$ python -q
>>> import numpy as np
>>> import numpy.linalg as la
>>> np.set_printoptions(precision=1, suppress=True, linewidth=100, floatmode="fixed")
>>> def tidy(a):
...     return np.round(a, 1) + 0
... 
>>> M2 = np.array([[0, 4], [-2, -5]])
>>> Z = np.array([[8, -5], [7, 4]])
>>> arr = np.kron(M2, Z)
>>> arr
array([[  0,   0,  32, -20],
       [  0,   0,  28,  16],
       [-16,  10, -40,  25],
       [-14,  -8, -35, -20]])
>>> rng = np.random.default_rng(83)
>>> idx = rng.permutation(4)
>>> print(idx)
[3 0 1 2]
>>> M2 = arr[idx][:, idx]
>>> np.trace(M2)
np.int64(-60)
>>> tidy(np.sort(np.abs(la.eigvals(M2))))
array([23.2, 23.2, 23.2, 23.2])
>>> M2
array([[-20, -14,  -8, -35],
       [-20,   0,   0,  32],
       [ 16,   0,   0,  28],
       [ 25, -16,  10, -40]])
>>> print(np.diag(M2))
[-20   0   0 -40]
>>> x = np.array([1, -4, 4, -3])
>>> rhs = arr @ x
>>> c, lr = np.zeros(4), 1 / la.norm(arr, 2) ** 2
>>> for i in range(150):
...     c -= lr * arr.T @ (arr @ c - rhs)
...     if i % 50 == 0: print(i, round(la.norm(arr @ c - rhs), 1))
... 
0 89.8
50 13.1
100 7.3
>>> tidy(c)
array([ 1.1, -3.5,  4.0, -3.1])
>>> tidy(la.cond(arr))
np.float64(9.3)
>>> P = np.triu(np.array([[1, 1, 0, 0], [1, 2, 1, 1], [1, 1, 1, 1], [1, 2, 2, 0]]), 1) + np.eye(4)
>>> M2 = P @ arr @ la.inv(P)
>>> tidy(np.poly(M2))
array([     1.0,     60.0,   1755.0,  32160.0, 287296.0])
>>> M2
array([[   0.0,    0.0,   60.0,  -64.0],
       [ -30.0,   32.0,  -79.0,   68.0],
       [ -30.0,   32.0, -107.0,   80.0],
       [ -14.0,    6.0,  -41.0,   15.0]])
>>> P @ arr - arr @ P
array([[  0.0,   0.0,  28.0, -16.0],
       [-30.0,   2.0, -75.0, -23.0],
       [-14.0,   8.0, -45.0,  10.0],
       [  0.0,  14.0,   8.0,  43.0]])
>>> np.trace(M2), np.trace(arr)
(np.float64(-60.0), np.int64(-60))
